In [1]: import numpy as np

In [2]: import numpy.linalg as la

In [3]: np.set_printoptions(suppress=True, linewidth=200)

In [4]: rd = lambda a: np.round(a, 2) + 0

In [5]: M = np.loadtxt("test18.csv", delimiter=",")

In [6]: M
Out[6]: 
array([[ 2.,  0.,  1., -1., -4.,  2., -1.,  1., -6.],
       [ 2., -1.,  2., -3., -4.,  0., -1.,  0., -4.],
       [ 1., -4.,  4., -4., -7.,  0., -3.,  0., -5.],
       [-1.,  0.,  1.,  1.,  1., -1.,  1., -2., -2.],
       [ 2., -2.,  0.,  0., -3.,  2.,  1., -3., -4.],
       [-1.,  0.,  1.,  1.,  1., -1.,  1., -2., -2.],
       [ 0.,  0.,  0.,  0.,  0.,  0.,  0.,  0.,  0.],
       [-1.,  1., -1.,  1.,  0.,  0., -1.,  0.,  1.],
       [-2.,  0.,  1.,  1.,  0., -1., -1., -4., -2.],
       [-2.,  0.,  1.,  1., -3.,  2., -1.,  4., -1.],
       [ 1.,  1.,  2., -2., -3.,  1., -1.,  3., -4.],
       [ 0.,  0.,  0.,  0.,  0.,  0.,  0.,  0.,  0.],
       [ 0.,  0.,  0.,  0.,  0.,  0.,  0.,  0.,  0.],
       [-2., -1.,  0.,  1., -2.,  0., -2.,  2.,  1.],
       [ 0.,  0.,  0.,  0.,  0.,  0.,  0.,  0.,  0.],
       [-1., -3.,  1.,  2., -2.,  0.,  0., -2., -4.],
       [ 0.,  0.,  2., -1., -1., -2., -1., -1., -4.],
       [ 2., -1.,  0., -1., -3.,  0., -2., -1., -4.],
       [ 0.,  1.,  1.,  0., -1.,  2.,  1.,  2., -2.],
       [ 0.,  1.,  0., -1., -2., -1., -3.,  1., -1.],
       [-1.,  0.,  1.,  1.,  1., -1.,  1., -2., -2.],
       [ 1.,  0.,  1., -1., -5.,  2., -3., -1., -6.],
       [-1., -1.,  2.,  0., -3.,  2.,  0.,  4., -2.],
       [-1., -3., -1.,  1., -2.,  1., -2., -4., -4.],
       [ 0.,  0.,  0.,  0.,  0.,  0.,  0.,  0.,  0.],
       [ 0., -1.,  1., -1., -1.,  0., -1., -2., -1.],
       [ 1., -1.,  1., -1., -2.,  1.,  1., -1., -2.],
       [-2., -3.,  1., -1., -2.,  0., -3., -4., -3.],
       [-1.,  0.,  1.,  1.,  1., -1.,  1., -2., -2.],
       [-3., -2., -3.,  4.,  0.,  2., -1., -5., -1.],
       [-4., -4.,  0.,  2., -1.,  1., -1., -1.,  0.],
       [ 0., -1.,  1., -1., -1.,  0., -1., -2., -1.],
       [ 0., -3.,  3., -3., -5., -1., -4.,  1., -3.],
       [-1., -2.,  4.,  0., -4.,  2.,  2.,  1., -6.],
       [ 0., -1.,  2.,  0., -1.,  0.,  2., -3., -4.],
       [-2., -1.,  1.,  0., -2.,  2., -1.,  0., -4.],
       [ 3., -2.,  1., -2., -5.,  1., -1., -2., -6.],
       [-1., -1.,  2.,  0.,  0., -1.,  0., -4., -3.],
       [-1., -5.,  0.,  1., -3.,  3.,  0., -8., -5.],
       [ 0.,  0.,  0.,  0.,  0.,  0.,  0.,  0.,  0.],
       [ 1.,  0.,  0.,  1., -2.,  3.,  1.,  0., -4.],
       [-2., -6., -1.,  1., -4.,  3., -3., -3., -1.]])

In [7]: x0 = np.array([-1, -2, 2, -2, 1, 2, 1, 2, 1])

In [8]: y = M @ x0

In [9]: c, lr = np.zeros(9), 1 / la.norm(M, 2) ** 2

In [10]: for i in range(15):
    ...:     c -= lr * M.T @ (M @ c - y)
    ...:     if i % 5 == 0: print(i, round(la.norm(M @ c - y), 2))
    ...: 
0 32.71
5 19.52
10 14.53

In [11]: rd(la.cond(M))
Out[11]: np.float64(26.74)

In [12]: proj = M @ la.solve(M.T @ M, M.T)

In [13]: rd(proj @ M[:, 1])
Out[13]: 
array([ 0., -1., -4.,  0., -2.,  0.,  0.,  1.,  0.,  0.,  1.,  0.,  0., -1.,  0., -3.,  0., -1.,  1.,  1.,  0.,  0., -1., -3.,  0., -1., -1., -3.,  0., -2., -4., -1., -3., -2., -1., -1., -2., -1.,
       -5.,  0.,  0., -6.])

In [14]: rd(la.eigvalsh(proj))
Out[14]: array([0., 0., 0., 0., 0., 0., 0., 0., 0., 0., 0., 0., 0., 0., 0., 0., 0., 0., 0., 0., 0., 0., 0., 0., 0., 0., 0., 0., 0., 0., 0., 0., 0., 1., 1., 1., 1., 1., 1., 1., 1., 1.])

In [15]: cen = M - M.mean(axis=0)

In [16]: U, s, Vh = la.svd(cen, full_matrices=False)

In [17]: rd(Vh[0] * np.sign(Vh[0, np.abs(Vh[0]).argmax()]))
Out[17]: array([-0.28,  0.15, -0.26,  0.36,  0.59, -0.12,  0.18, -0.19,  0.52])

In [18]: la.matrix_rank(cen)
Out[18]: np.int64(9)

In [19]: rd(cen.mean(axis=0))
Out[19]: array([0., 0., 0., 0., 0., 0., 0., 0., 0.])

In [20]: np.abs(U[:, 0]).argmax()
Out[20]: np.int64(2)

In [21]: rd(np.abs(Vh[-1]))
Out[21]: array([0.44, 0.09, 0.55, 0.41, 0.31, 0.26, 0.4 , 0.01, 0.09])

In [22]: rd((s ** 2).sum() ** 2 / (s ** 4).sum())
Out[22]: np.float64(4.09)

In [23]: rng = np.random.default_rng(21187)

In [24]: A2 = M + rng.integers(-2, 3, (42, 8)) @ rng.integers(-2, 3, (8, 9))

In [25]: A2
Out[25]: 
array([[  4.,  17.,  -2.,  -4.,  -4., -10.,   2.,   5., -10.],
       [  2.,  -2.,  10.,  -3.,  -2.,   0.,  -3.,  -8.,  -7.],
       [  2., -21.,  21., -10.,   2.,   8., -15., -14., -10.],
       [ -8.,   3.,  -4.,  -2.,  -1.,   5.,   5.,   1.,  -3.],
       [  0., -11.,  -2.,   3.,  -9.,  -2.,   2.,  -1.,  -1.],
       [ -7.,   1.,  -7.,  -4.,  -9.,  -4.,   9.,   4.,  -3.],
       [ -4.,   2.,  -6.,   0.,   4.,  -3.,  -3.,   0.,  -2.],
       [ -7.,   1.,  -8.,   4.,  -8.,  -1.,   5.,   2.,   6.],
       [  0., -12.,   0.,  13.,  -6.,   2.,   0.,  -4.,  11.],
       [ -1.,  -2.,   2.,   2.,  -5.,   5.,   0.,   9.,   3.],
       [ -4.,  -1.,  -6.,   5., -14.,  10.,  10.,  11.,   3.],
       [ -1.,  15., -13.,   5.,  -3.,  -5.,   7.,   6.,   3.],
       [ -4.,  -1.,  -6.,   5.,  -1.,  -6.,  -1.,   3.,   3.],
       [ -4.,   8.,   2.,  -4.,  -7.,  -5.,   4.,   3.,  -4.],
       [  2.,  -9.,   6.,  -9.,   7.,   1.,  -8.,  -3.,  -9.],
       [  3.,  -2.,   2.,  12.,  -7.,   2.,   5.,  -9.,   4.],
       [ -2.,   6.,  -3.,  -4.,  -3.,  -5.,   3.,  -1.,  -9.],
       [  3.,   6.,   2.,   1.,  -2.,   0.,  -1.,  -5.,  -2.],
       [ -3.,   4.,  -5.,  -2.,  -3.,   1.,   5.,   5.,  -8.],
       [  3.,   6.,   1.,  -3.,   6.,  -2.,  -8.,  -6.,  -4.],
       [ -2.,  -4.,   9., -11.,   2.,  -7.,  -3.,  -8., -11.],
       [  1.,  -4.,  -6.,   2., -11.,   1.,   1.,   9.,  -3.],
       [ -4.,   4.,   3., -14.,  -4.,  -5.,   2.,   6., -17.],
       [  2.,  -6.,   0.,   7.,   9.,  11.,  -9.,  -8.,  -3.],
       [  3.,  -7.,   1.,   4.,  -2.,   2.,  -1.,   5.,   7.],
       [ -1.,  -3.,   2.,  -6.,   6., -10., -10.,   2.,  -7.],
       [  0.,   0.,  -8.,   7., -10.,  12.,  12.,   8.,   3.],
       [ -5.,   0.,  -5.,   5.,  -4.,   6.,   2.,  -1.,  -1.],
       [ -1.,  10.,   8.,  -9.,   4.,   0.,   2.,  -5., -11.],
       [ -3.,   7., -14.,  12.,  -1.,   8.,   6.,   4.,   1.],
       [-14., -14., -12.,   3.,  -5.,  -5.,  -2.,   9.,   0.],
       [ -4.,  -2.,  -7.,  -3., -12.,  -8.,   6.,   1.,   0.],
       [ -6.,  -8.,  -3.,  -6.,  -9.,  -4.,  -2.,   5.,  -8.],
       [ -4.,  -1.,   2.,   3.,  -5.,   0.,   2.,  -5.,  -2.],
       [ -1.,  -1.,  12.,  -4.,   1.,   0.,   0., -14.,  -9.],
       [ -7.,  -2.,   1.,  -6.,   2.,  -3.,  -5.,   3., -14.],
       [  9.,  -2.,   0.,   9.,  -4.,  10.,   1.,   3.,   1.],
       [  6.,  14.,   9.,  -6.,  13.,   0.,  -5.,  -8., -12.],
       [  0.,   3.,   2.,   0.,  -4.,   5.,   4., -12.,  -6.],
       [  0.,  -3.,   8.,  -9.,  -2.,  -2.,  -1.,  -4.,  -3.],
       [  3.,  -6.,   1.,   8.,  -3.,  11.,   2.,   3.,   1.],
       [  1.,  -9.,  -4.,   2.,  -5.,   7.,  -2.,  -1.,   2.]])

In [26]: la.matrix_rank(A2 - M, tol=1e-8)
Out[26]: np.int64(8)
